% python3 -q
>>> import numpy as np
>>> import numpy.linalg as la
>>> np.set_printoptions(precision=3, suppress=True, linewidth=100)
>>> W0 = np.loadtxt("sample0.csv", delimiter=",")
>>> print(W0)
[[-3.05  -3.841  0.998  1.884 -5.038]
 [-2.869 -4.05   1.051  2.075 -4.95 ]
 [-2.948 -3.901  1.099  2.08  -5.008]
 [-2.941 -4.044  1.051  2.159 -5.077]
 [-3.063 -4.058  1.007  1.917 -5.096]
 [-2.976 -4.077  0.976  1.831 -4.709]
 [-3.115 -3.911  1.145  1.994 -4.89 ]
 [-3.048 -3.956  0.825  1.817 -5.215]
 [-2.989 -1.032 -2.959  2.955  3.914]
 [-3.129 -0.88  -2.892  2.998  4.048]
 [-3.079 -1.196 -3.098  3.161  4.123]
 [-2.862 -0.706 -2.958  3.01   3.937]
 [-2.857 -0.986 -2.729  3.094  4.023]
 [-2.947 -0.94  -2.976  3.041  4.122]
 [-3.036 -1.089 -2.889  3.115  4.062]
 [-3.008 -0.989 -3.116  2.988  4.09 ]
 [-3.892  2.144  3.933 -2.987 -3.967]
 [-3.929  1.901  4.138 -2.893 -4.122]
 [-3.94   1.844  4.009 -3.096 -4.094]
 [-3.983  1.975  4.103 -3.089 -4.004]
 [-4.037  1.868  4.074 -2.799 -3.971]
 [-4.084  1.967  3.864 -3.104 -3.989]
 [-3.973  1.945  3.963 -3.061 -4.004]
 [-3.785  1.923  4.044 -2.973 -4.061]]
>>> Xs = W0 - W0.mean(axis=0)
>>> evecs = la.svd(Xs)[2][:3]
>>> other = Xs - Xs @ evecs.T @ evecs
>>> print((Xs @ evecs.T).std(axis=0))
[5.233 3.19  0.119]
>>> print(la.norm(other, axis=1).round(6).argmax())
11
>>> print(np.diag(evecs.T @ evecs))
[0.124 0.559 0.824 0.691 0.803]
>>> M = np.loadtxt("case17.csv", delimiter=",")
>>> print(M)
[[-0.934  0.982  0.478 -0.653]
 [-0.371  0.493  0.119 -0.178]
 [-0.824  0.925  0.345 -0.493]
 [-0.778  0.894  0.31  -0.446]
 [-0.371  0.493  0.119 -0.178]
 [-0.653  0.793  0.235 -0.345]
 [ 0.653 -0.793 -0.235  0.345]
 [ 0.862 -0.947 -0.38   0.537]
 [-0.721  0.851  0.273 -0.397]
 [-0.778  0.894  0.31  -0.446]
 [ 0.254 -0.345 -0.08   0.119]
 [ 0.653 -0.793 -0.235  0.345]
 [-0.478  0.617  0.159 -0.235]
 [ 0.478 -0.617 -0.159  0.235]
 [ 0.129 -0.178 -0.04   0.06 ]
 [ 0.915 -0.974 -0.446  0.617]
 [-0.96   0.991  0.537 -0.716]
 [ 0.934 -0.982 -0.478  0.653]
 [ 0.824 -0.925 -0.345  0.493]
 [ 0.721 -0.851 -0.273  0.397]
 [ 0.992 -0.999 -0.686  0.851]
 [-0.254  0.345  0.08  -0.119]
 [ 0.824 -0.925 -0.345  0.493]
 [-0.862  0.947  0.38  -0.537]]
>>> x = np.array([6, 6, 7, 4])
>>> rhs = M @ x
>>> beta, lr = np.zeros(4), 1 / la.norm(M, 2) ** 2
>>> for i in range(5):
...     beta -= lr * M.T @ (M @ beta - rhs)
...     if i % 1 == 0: print(i, round(la.norm(M @ beta - rhs), 3))
... 
0 1.037
1 1.033
2 1.029
3 1.025
4 1.021
>>> print(beta)
[-0.478  0.572  0.19  -0.271]
>>> print(round(float(la.cond(M)), 3))
781.725
>>> d = la.norm(M[:, None] - M[None], axis=-1)
>>> print(d.shape)
(24, 24)
>>> print(d[:5, :5])
[[0.    0.954 0.242 0.321 0.954]
 [0.954 0.    0.736 0.659 0.   ]
 [0.242 0.736 0.    0.081 0.736]
 [0.321 0.659 0.081 0.    0.659]
 [0.954 0.    0.736 0.659 0.   ]]
>>> print(la.norm(M, axis=1))
[1.578 0.653 1.377 1.304 0.653 1.109 1.109 1.44  1.215 1.304 0.452 1.109 0.83  0.83  0.231 1.538
 1.645 1.578 1.377 1.215 1.782 0.452 1.377 1.44 ]
>>> Xs = M - M.mean(axis=0)
>>> Uu, s, Vt = la.svd(Xs, full_matrices=False)
>>> print(np.round(s ** 2 / (s ** 2).sum(), 3) + 0)
[0.992 0.008 0.    0.   ]
>>> print(s)
[5.957 0.538 0.07  0.008]
>>> print((np.sign(Uu[:, 0]) == np.sign(Uu[0, 0])).astype(int))
[1 1 1 1 1 1 0 0 1 1 0 0 1 0 0 0 1 0 0 0 0 1 0 1]
>>> print(np.abs(Uu[:, 0]).argmax())
20
>>> print(np.round(Xs.mean(axis=0), 3) + 0)
[0. 0. 0. 0.]
>>> print(Vt[0] * np.sign(Vt[0, np.abs(Vt[0]).argmax()]))
[-0.591  0.663  0.268 -0.373]
>>> Uu, s, Vt = la.svd(M)
>>> print(s)
[5.958 0.544 0.07  0.008]
>>> other = Uu[:, :1] @ np.diag(s[:1]) @ Vt[:1]
>>> print(np.round(la.norm(M - other, 2), 3), np.round(s[1], 3))
0.544 0.544
>>> print(np.round(la.norm(M - other) / la.norm(M), 3))
0.092
>>> Xs = M - M.mean(axis=0)
>>> evecs = la.svd(Xs)[2][:1]
>>> other = Xs - Xs @ evecs.T @ evecs
>>> print(other.std(axis=0))
[0.011 0.06  0.065 0.066]
>>> print(round(la.norm(other) / la.norm(Xs), 3))
0.091
>>> print((Xs @ evecs.T).std(axis=0))
[1.216]
>>> E = np.load("data.npy")
>>> print(E)
[[-0.87  -0.093  0.483]
 [ 0.348 -0.811  0.471]
 [ 0.348  0.578  0.738]]
>>> other = E / np.sqrt((E ** 2).mean(axis=1, keepdims=True))
>>> print(la.matrix_rank(E - E.mean(axis=1, keepdims=True)))
2
>>> print(other[0])
[-1.508 -0.161  0.837]
>>> print(la.norm(other, axis=1))
[1.732 1.732 1.732]
>>> print(E - E.mean(axis=1, keepdims=True))
[[-0.71   0.067  0.643]
 [ 0.345 -0.813  0.468]
 [-0.207  0.023  0.183]]
>>> print(la.matrix_rank(other) == la.matrix_rank(E))
True
>>> Xs = (W0 - W0.mean(axis=0)) / W0.std(axis=0)
>>> print(np.argwhere(np.abs(Xs) > 2))
[]
>>> beta = la.lstsq(np.delete(Xs, 1, axis=1), Xs[:, 1])[0]
>>> print(round(1 - np.var(Xs[:, 1] - np.delete(Xs, 1, axis=1) @ beta), 3))
0.997
>>> print(np.round(np.trace(E), 3))
-0.943
>>> print(np.allclose(E, E.T))
False
>>> E.inv()
Traceback (most recent call last):
  File "<python-input-56>", line 1, in <module>
    E.inv()
    ^^^^^
AttributeError: 'numpy.ndarray' object has no attribute 'inv'
>>> x = np.array([1, -2, 0])
>>> rhs = E @ x
>>> beta, lr = np.zeros(3), 1 / la.norm(E, 2) ** 2
>>> for i in range(6):
...     beta -= lr * E.T @ (E @ beta - rhs)
...     if i % 1 == 0: print(i, round(la.norm(E @ beta - rhs), 3))
... 
0 0.0
1 0.0
2 0.0
3 0.0
4 0.0
5 0.0
>>> print(round(float(la.cond(E)), 3))
1.0
>>> x = np.array([2, 2, -3])
>>> print(E.T @ (E @ x))
[ 2.  2. -3.]
>>> print(3 - la.matrix_rank(E - np.eye(3), tol=1e-8))
1
>>> print(np.sort(np.abs(np.degrees(np.angle(la.eigvals(E))))))
[  0.    166.297 166.297]
>>> print(np.abs(la.eigvals(E)))
[1. 1. 1.]
>>> mat = np.loadtxt("block6.csv", delimiter=",")
>>> print(mat)
[[1.   0.   0.   0.  ]
 [0.   0.75 0.   0.25]
 [0.2  0.   0.4  0.4 ]
 [0.   0.   0.   1.  ]]
>>> # row-stochastic, so 1 is an eigenvalue
>>> x = np.array([1, 3, 0, 2])
>>> a = np.maximum(mat @ x, 0)
>>> print(np.maximum(mat @ x, 0) - np.maximum(-mat @ x, 0))
[1.   2.75 1.   2.  ]
>>> print(np.tanh(mat @ x))
[0.762 0.992 0.762 0.964]
>>> print(np.flatnonzero(a > 1e-9))
[0 1 2 3]
>>> print(a)
[1.   2.75 1.   2.  ]
